In [1]: import numpy as np

In [2]: from numpy import linalg as LA

In [3]: np.set_printoptions(precision=2, suppress=True, linewidth=100)

In [4]: J = np.load("m.npy")

In [5]: J
Out[5]: 
array([[ 2.05,  0.22,  0.28,  2.23],
       [ 3.23,  2.44,  2.43,  3.2 ],
       [ 1.48, -2.11, -2.65, -0.13],
       [ 0.74, -0.45,  0.59,  3.84],
       [ 0.05, -1.47, -0.26,  3.69],
       [ 3.2 ,  1.83,  1.55,  2.36],
       [ 2.07,  0.58,  0.79,  2.72],
       [ 1.27, -0.4 ,  0.13,  2.86],
       [-0.91, -1.5 ,  0.66,  5.56],
       [ 6.9 ,  2.75, -0.78, -3.68],
       [ 2.37,  1.79,  2.32,  3.95],
       [-1.05, -2.89, -1.29,  3.75],
       [ 2.58, -0.03, -0.62,  0.8 ],
       [ 2.22,  0.3 ,  0.23,  2.01],
       [ 4.01,  3.3 ,  2.95,  2.94],
       [ 2.21,  1.73,  2.38,  4.17],
       [ 3.47,  1.88,  1.35,  1.87],
       [ 2.81,  1.01,  0.7 ,  1.9 ],
       [ 0.68, -1.1 , -0.33,  3.  ],
       [ 6.28,  3.13,  0.41, -1.87],
       [ 0.53, -1.98, -1.49,  1.99],
       [ 1.21, -0.46,  0.1 ,  2.89],
       [ 1.55,  0.28,  0.87,  3.32],
       [ 5.21,  3.13,  1.49,  0.27],
       [ 4.54,  3.31,  2.43,  1.89],
       [ 2.  ,  0.4 ,  0.6 ,  2.6 ]])

In [6]: d = LA.norm(J[:, None] - J[None], axis=-1)

In [7]: d[:5, :5]
Out[7]: 
array([[0.  , 3.44, 4.47, 2.21, 3.05],
       [3.44, 0.  , 7.79, 4.27, 5.73],
       [4.47, 7.79, 0.  , 5.44, 4.77],
       [2.21, 4.27, 5.44, 0.  , 1.51],
       [3.05, 5.73, 4.77, 1.51, 0.  ]])

In [8]: (d + 1e9 * np.eye(26)).round(6).argmin(axis=1)
Out[8]: 
array([13, 14, 20, 21, 18, 16, 25, 21,  4, 19, 15,  4, 13,  0, 24, 10,  5, 13, 21,  9, 18,  7,  6,
       24, 14,  6])

In [9]: d.shape
Out[9]: (26, 26)

In [10]: np.flatnonzero(d[23] < d.mean() / 2)
Out[10]: array([23, 24])

In [11]: d.mean(axis=1).argmax()
Out[11]: np.int64(9)
